$ ipython --no-banner

In [1]: import numpy as np

In [2]: from numpy import linalg as LA

In [3]: np.set_printoptions(precision=3, suppress=True, linewidth=160, legacy="1.25")

In [4]: rng = np.random.default_rng(20)

In [5]: z = rng.integers(0, 3, 3)

In [6]: E = np.array([[3, 4, 7], [2, 7, 7], [4, 3, 0]]) * (z[:, None] == z)

In [7]: E
Out[7]: 
array([[3, 0, 0],
       [0, 7, 7],
       [0, 3, 0]])

In [8]: np.sort(LA.eigvals(E).real)
Out[8]: array([-2.266,  3.   ,  9.266])

In [9]: round(LA.det(E), 3)
Out[9]: -63.0

In [10]: np.flatnonzero(LA.matrix_power((E != 0) + (E.T != 0) + np.eye(3), 3)[0])
Out[10]: array([0])

In [11]: (E != 0).astype(int)
Out[11]: 
array([[1, 0, 0],
       [0, 1, 1],
       [0, 1, 0]])

In [12]: x = np.array([0, -3, 2])

In [13]: target = E @ x

In [14]: coef, lr = np.zeros(3), 1 / LA.norm(E, 2) ** 2

In [15]: for i in range(50):
    ...:     coef -= lr * E.T @ (E @ coef - target)
    ...:     if i % 10 == 0: print(i, round(LA.norm(E @ coef - target), 3))
    ...: 
0 6.948
10 4.533
20 2.958
30 1.93
40 1.259

In [16]: round(LA.cond(E), 3)
Out[16]: 4.891

In [17]: coef
Out[17]: array([ 0.   , -2.721,  1.694])

In [18]: (E - E.T) / 2
Out[18]: 
array([[ 0.,  0.,  0.],
       [ 0.,  0.,  2.],
       [ 0., -2.,  0.]])

In [19]: np.trace(E)
Out[19]: 10

In [20]: LA.matrix_power(E, 4)
Out[20]: 
array([[  81,    0,    0],
       [   0, 5929, 4459],
       [   0, 1911, 1470]])

In [21]: E @ E
Out[21]: 
array([[ 9,  0,  0],
       [ 0, 70, 49],
       [ 0, 21, 21]])

In [22]: mat = np.loadtxt("block18.csv", delimiter=",")

In [23]: mat
Out[23]: 
array([[ 25.81 , -33.741,   1.96 ,   9.879,  -7.965],
       [ 20.365, -26.346,   0.87 ,   6.515,  -6.925],
       [ 17.142, -21.998,   0.295,   4.632,  -6.255],
       [ 14.204, -18.062,  -0.17 ,   3.011,  -5.597],
       [  9.061, -11.254,  -0.794,   0.488,  -4.286],
       [  5.995,  -7.272,  -0.985,  -0.7  ,  -3.348],
       [  5.874,  -7.117,  -0.988,  -0.74 ,  -3.307],
       [  5.434,  -6.553,  -0.997,  -0.876,  -3.155],
       [  4.826,  -5.779,  -0.999,  -1.046,  -2.936],
       [  1.672,  -1.873,  -0.727,  -1.355,  -1.513],
       [  1.626,  -1.818,  -0.718,  -1.347,  -1.486],
       [  0.384,  -0.398,  -0.285,  -0.694,  -0.539],
       [  0.32 ,  -0.33 ,  -0.247,  -0.616,  -0.468],
       [  0.295,  -0.303,  -0.231,  -0.582,  -0.439],
       [ -0.179,   0.21 ,   0.185,   0.883,   0.531],
       [ -0.232,   0.329,   0.151,   1.186,   0.709],
       [ -0.239,   0.348,   0.141,   1.215,   0.727],
       [ -0.537,   1.041,  -0.342,   1.379,   0.958],
       [ -0.717,   1.423,  -0.609,   1.259,   0.988],
       [ -0.888,   1.774,  -0.848,   1.109,   0.998],
       [ -0.98 ,   1.959,  -0.973,   1.02 ,   1.   ],
       [ -0.989,   1.977,  -0.985,   1.011,   1.   ],
       [ -1.655,   3.274,  -1.824,   0.284,   0.97 ],
       [ -2.969,   5.714,  -3.305,  -1.289,   0.84 ],
       [ -3.11 ,   5.971,  -3.456,  -1.462,   0.824],
       [ -4.374,   8.239,  -4.758,  -3.022,   0.676],
       [ -5.131,   9.579,  -5.508,  -3.962,   0.585]])

In [24]: cen = mat - mat.mean(axis=0)

In [25]: V = LA.svd(cen)[2][:3]

In [26]: A2 = cen - cen @ V.T @ V

In [27]: round(float(LA.norm(A2) / LA.norm(cen)), 3)
Out[27]: 0.0

In [28]: (cen @ V.T).std(axis=0)
Out[28]: array([13.25 ,  1.864,  1.011])

In [29]: np.round(np.cov(cen @ V.T, rowvar=False), 3) + 0
Out[29]: 
array([[182.327,   0.   ,   0.   ],
       [  0.   ,   3.609,   0.   ],
       [  0.   ,   0.   ,   1.062]])

In [30]: np.round(A2.std(axis=0), 3) + 0
Out[30]: array([0., 0., 0., 0., 0.])

In [31]: t = np.radians(120)

In [32]: R = np.eye(5)

In [33]: R[4, 4] = R[3, 3] = np.cos(t)

In [34]: R[4, 3], R[3, 4] = -np.sin(t), np.sin(t)

In [35]: R
Out[35]: 
array([[ 1.   ,  0.   ,  0.   ,  0.   ,  0.   ],
       [ 0.   ,  1.   ,  0.   ,  0.   ,  0.   ],
       [ 0.   ,  0.   ,  1.   ,  0.   ,  0.   ],
       [ 0.   ,  0.   ,  0.   , -0.5  ,  0.866],
       [ 0.   ,  0.   ,  0.   , -0.866, -0.5  ]])

In [36]: A2 = mat @ R.T

In [37]: np.round(LA.svd(mat, compute_uv=False), 3) + 0, np.round(LA.svd(A2, compute_uv=False), 3) + 0
Out[37]: 
(array([73.867, 11.488,  6.71 ,  0.   ,  0.   ]),
 array([73.867, 11.488,  6.71 ,  0.   ,  0.   ]))

In [38]: x = np.array([-9, 9, -1, 9, -6])

In [39]: h = np.maximum(mat @ x, 0)

In [40]: np.flatnonzero(h > 1e-9)
Out[40]: array([14, 15, 16, 17, 18, 19, 20, 21, 22, 23, 24, 25, 26])

In [41]: np.tanh(mat @ x)
Out[41]: array([-1., -1., -1., -1., -1., -1., -1., -1., -1., -1., -1., -1., -1., -1.,  1.,  1.,  1.,  1.,  1.,  1.,  1.,  1.,  1.,  1.,  1.,  1.,  1.])

In [42]: z = mat[:, 0] > np.median(mat[:, 0])

In [43]: f = mat[z].mean(axis=0) - mat[~z].mean(axis=0)

In [44]: ((mat - mat.mean(axis=0)) @ f > 0).astype(int)
Out[44]: array([1, 1, 1, 1, 1, 1, 1, 1, 1, 0, 0, 0, 0, 0, 0, 0, 0, 0, 0, 0, 0, 0, 0, 0, 0, 0, 0])

In [45]: z.astype(int)
Out[45]: array([1, 1, 1, 1, 1, 1, 1, 1, 1, 1, 1, 1, 1, 0, 0, 0, 0, 0, 0, 0, 0, 0, 0, 0, 0, 0, 0])

In [46]: round((((mat - mat.mean(axis=0)) @ f > 0) == z).mean(), 3)
Out[46]: 0.852

In [47]: f
Out[47]: array([ 10.221, -13.932,   1.306,   1.389,  -4.416])

In [48]: x = np.array([2, -1, 3])

In [49]: target = E @ x

In [50]: target
Out[50]: array([ 6, 14, -3])

In [51]: LA.solve(E, 4 * target)
Out[51]: array([ 8., -4., 12.])

In [52]: np.round(LA.solve(E, E[:, 1]), 3) + 0
Out[52]: array([0., 1., 0.])

In [53]: LA.solve(E, target)
Out[53]: array([ 2., -1.,  3.])

In [54]: W0 = np.load("m.npy")

In [55]: W0
Out[55]: 
array([[0, 1, 0, 0, 0, 0, 1, 0, 0],
       [1, 0, 0, 0, 1, 1, 0, 0, 0],
       [0, 0, 0, 0, 0, 1, 1, 0, 0],
       [0, 0, 0, 0, 1, 0, 0, 0, 0],
       [0, 1, 0, 1, 0, 0, 0, 0, 1],
       [0, 1, 1, 0, 0, 0, 0, 1, 1],
       [1, 0, 1, 0, 0, 0, 0, 0, 1],
       [0, 0, 0, 0, 0, 1, 0, 0, 0],
       [0, 0, 0, 0, 1, 1, 1, 0, 0]])

In [56]: A2 = W0 / LA.norm(W0, axis=1, keepdims=True)

In [57]: cov = A2 @ A2.T

In [58]: (cov - 2 * np.eye(9)).round(6).argmax(axis=1)
Out[58]: array([2, 8, 8, 1, 5, 4, 5, 2, 2])

In [59]: LA.norm(A2, axis=1)
Out[59]: array([1., 1., 1., 1., 1., 1., 1., 1., 1.])

In [60]: cov[7]
Out[60]: array([0.   , 0.577, 0.707, 0.   , 0.   , 0.   , 0.   , 1.   , 0.577])

In [61]: round(np.degrees(np.arccos(np.clip(cov[7, 1], -1, 1))), 3)
Out[61]: 54.736

In [62]: (np.abs(cov) > 0.9).astype(int)
Out[62]: 
array([[1, 0, 0, 0, 0, 0, 0, 0, 0],
       [0, 1, 0, 0, 0, 0, 0, 0, 0],
       [0, 0, 1, 0, 0, 0, 0, 0, 0],
       [0, 0, 0, 1, 0, 0, 0, 0, 0],
       [0, 0, 0, 0, 1, 0, 0, 0, 0],
       [0, 0, 0, 0, 0, 1, 0, 0, 0],
       [0, 0, 0, 0, 0, 0, 1, 0, 0],
       [0, 0, 0, 0, 0, 0, 0, 1, 0],
       [0, 0, 0, 0, 0, 0, 0, 0, 1]])

In [63]: z = rng.permutation(9)

In [64]: z
Out[64]: array([7, 6, 4, 0, 8, 3, 2, 1, 5])

In [65]: A2 = W0[z][:, z]

In [66]: np.trace(A2)
Out[66]: 0

In [67]: rank = LA.matrix_rank(mat)

In [68]: rank
Out[68]: 3

In [69]: N = LA.svd(mat)[2][rank:].T

In [70]: [int(LA.matrix_rank(np.delete(mat, i, axis=0))) for i in range(27)]
Out[70]: 
[3,
 3,
 3,
 3,
 3,
 3,
 3,
 3,
 3,
 3,
 3,
 3,
 3,
 3,
 3,
 3,
 3,
 3,
 3,
 3,
 3,
 3,
 3,
 3,
 3,
 3,
 3]

In [71]: [int(LA.matrix_rank(mat[:i])) for i in range(1, len(mat) + 1)]
Out[71]: 
[1,
 2,
 3,
 3,
 3,
 3,
 3,
 3,
 3,
 3,
 3,
 3,
 3,
 3,
 3,
 3,
 3,
 3,
 3,
 3,
 3,
 3,
 3,
 3,
 3,
 3,
 3]

In [72]: N.shape
Out[72]: (5, 2)

In [73]: LA.matrix_rank(mat.T @ mat), LA.matrix_rank(mat @ mat.T)
Out[73]: (3, 3)

In [74]: [int(LA.matrix_rank(mat[:, :j + 1])) for j in range(5)]
Out[74]: [1, 2, 3, 3, 3]

In [75]: A = np.loadtxt("dump.csv", delimiter=",")

In [76]: A
Out[76]: 
array([[-5., -5., -5., -5.],
       [-4.,  0., -4.,  0.],
       [-5., -5., -5., -5.],
       [-4.,  0., -4.,  0.]])

In [77]: # looks like rank 2

In [78]: left, sv, Vt = LA.svd(A)

In [79]: np.argmax(sv[:-1] / (sv[1:] + 1e-6)) + 1
Out[79]: 2

In [80]: sv.round(3) + 0
Out[80]: array([15.395,  5.197,  0.   ,  0.   ])

In [81]: A2 = left[:, :2] @ np.diag(sv[:2]) @ Vt[:2]

In [82]: round(LA.norm(A - A2, 2), 3), round(sv[2], 3)
Out[82]: (0.0, 0.0)

In [83]: np.round(LA.norm(A - A2) / LA.norm(A), 3)
Out[83]: 0.0

In [84]: A2.round(3) + 0
Out[84]: 
array([[-5., -5., -5., -5.],
       [-4.,  0., -4.,  0.],
       [-5., -5., -5., -5.],
       [-4.,  0., -4.,  0.]])

In [85]: round(np.abs(A - A2).max(), 3)
Out[85]: 0.0

In [86]: LA.matrix_rank(A, rtol=0.05)
Out[86]: 2

In [87]: LA.matrix_rank(A2)
Out[87]: 2

In [88]: rank = LA.matrix_rank(A)

In [89]: rank
Out[89]: 2

In [90]: N = LA.svd(A)[2][rank:].T

In [91]: np.allclose(A @ N, 0)
Out[91]: True

In [92]: N.shape
Out[92]: (4, 2)

In [93]: A2 = np.array([[-6, -9], [7, 2]])

In [94]: C = np.kron(A2, A)

In [95]: C.shape
Out[95]: (8, 8)

In [96]: LA.matrix_rank(C)
Out[96]: 4

In [97]: A2 = np.array([[3, 2, 1, 0, 1, 2, 1],
    ...:     [3, 1, 3, 2, 3, 0, 0],
    ...:     [3, 2, 0, 0, 3, 1, 1],
    ...:     [0, 3, 3, 2, 3, 0, 1],
    ...:     [1, 3, 1, 3, 2, 2, 3],
    ...:     [3, 3, 0, 2, 0, 1, 0],
    ...:     [0, 3, 0, 2, 0, 3, 1],
    ...:     [2, 3, 2, 0, 1, 0, 2]])

In [98]: X = A2.T @ A2

In [99]: X
Out[99]: 
array([[41, 33, 17, 15, 25, 14, 13],
       [33, 54, 23, 29, 29, 24, 25],
       [17, 23, 24, 15, 23,  4, 11],
       [15, 29, 15, 25, 18, 14, 13],
       [25, 29, 23, 18, 33,  9, 15],
       [14, 24,  4, 14,  9, 19, 12],
       [13, 25, 11, 13, 15, 12, 17]])

In [100]: x = np.array([-2, 5, -5, -1, 1, -5, 2])

In [101]: target = X @ x

In [102]: target
Out[102]: array([-36,  19, -29, -11, -20,  -4,  20])

In [103]: LA.solve(X, -2 * target)
Out[103]: array([  4., -10.,  10.,   2.,  -2.,  10.,  -4.])

In [104]: np.round(LA.solve(X, target + X[:, 3]), 3) + 0
Out[104]: array([-2.,  5., -5.,  0.,  1., -5.,  2.])

In [105]: LA.solve(X, target)
Out[105]: array([-2.,  5., -5., -1.,  1., -5.,  2.])

In [106]: np.round(LA.solve(X, X[:, 2]), 3) + 0
Out[106]: array([0., 0., 1., 0., 0., 0., 0.])

In [107]: F = np.load("x.npy")

In [108]: F
Out[108]: 
array([[ 0.   , -0.386, -0.496, -0.192, -0.275,  0.702],
       [-0.449, -0.336,  0.247,  0.761,  0.034,  0.211],
       [-0.399,  0.038, -0.415,  0.084, -0.64 , -0.5  ],
       [ 0.299, -0.842,  0.135, -0.125, -0.021, -0.409],
       [ 0.698,  0.168,  0.113,  0.447, -0.513,  0.093],
       [ 0.249, -0.003, -0.699,  0.403,  0.5  , -0.19 ]])

In [109]: x = np.array([9, -1, -8, 6, -2, 4])

In [110]: (F * x).sum(axis=1)
Out[110]: array([ 6.562, -0.341, -0.52 ,  0.11 ,  9.29 ,  8.5  ])

In [111]: F @ x
Out[111]: array([ 6.562, -0.341, -0.52 ,  0.11 ,  9.29 ,  8.5  ])

In [112]: np.sort(np.abs(LA.eigvals(F)))
Out[112]: array([1., 1., 1., 1., 1., 1.])

In [113]: np.allclose(F, F.T)
Out[113]: False

In [114]: round(np.trace(F), 3)
Out[114]: -1.58

In [115]: m1 = np.loadtxt("data.csv", delimiter=",")

In [116]: m1
Out[116]: 
array([[-0.4  , -0.2  ,  1.6  ,  0.8  , -2.2  ],
       [ 0.5  , -0.5  ,  1.1  , -0.3  ,  0.4  ],
       [ 0.5  ,  0.5  ,  1.4  ,  1.4  ,  0.9  ],
       [ 0.6  , -0.3  ,  0.9  ,  1.1  , -0.3  ],
       [ 0.1  ,  0.7  , -1.1  , -1.3  ,  0.9  ],
       [-0.4  ,  1.2  ,  2.3  ,  1.   ,  2.1  ],
       [ 1.3  ,  1.4  ,  0.   ,  0.2  ,  1.9  ],
       [-0.5  , -2.5  ,  0.1  ,  0.3  ,  1.6  ],
       [-0.7  ,  0.6  ,  1.   ,  0.7  , -1.5  ],
       [ 1.42 ,  1.459, -0.088,  0.25 ,  1.796]])

In [117]: hat = m1 @ LA.solve(m1.T @ m1, m1.T)

In [118]: np.round(LA.eigvalsh(hat), 3) + 0
Out[118]: array([0., 0., 0., 0., 0., 1., 1., 1., 1., 1.])

In [119]: hat @ m1[:, 4]
Out[119]: array([-2.2  ,  0.4  ,  0.9  , -0.3  ,  0.9  ,  2.1  ,  1.9  ,  1.6  , -1.5  ,  1.796])

In [120]: np.allclose(hat @ hat, hat)
Out[120]: True

In [121]: A2 = np.array([[1, -2], [-1, -2]])

In [122]: C = np.array([[6, 7], [1, 5]])

In [123]: feats = np.kron(A2, C)

In [124]: feats
Out[124]: 
array([[  6,   7, -12, -14],
       [  1,   5,  -2, -10],
       [ -6,  -7, -12, -14],
       [ -1,  -5,  -2, -10]])

In [125]: f = np.array([-1, 3, -1, 1])

In [126]: A2 = feats + np.outer(f, np.eye(4)[1])

In [127]: LA.matrix_rank(LA.inv(A2) - LA.inv(feats), tol=1e-8)
Out[127]: 1

In [128]: round(LA.det(A2) / LA.det(feats), 3), round(1 + LA.solve(feats, f)[1], 3)
Out[128]: (1.261, 1.261)
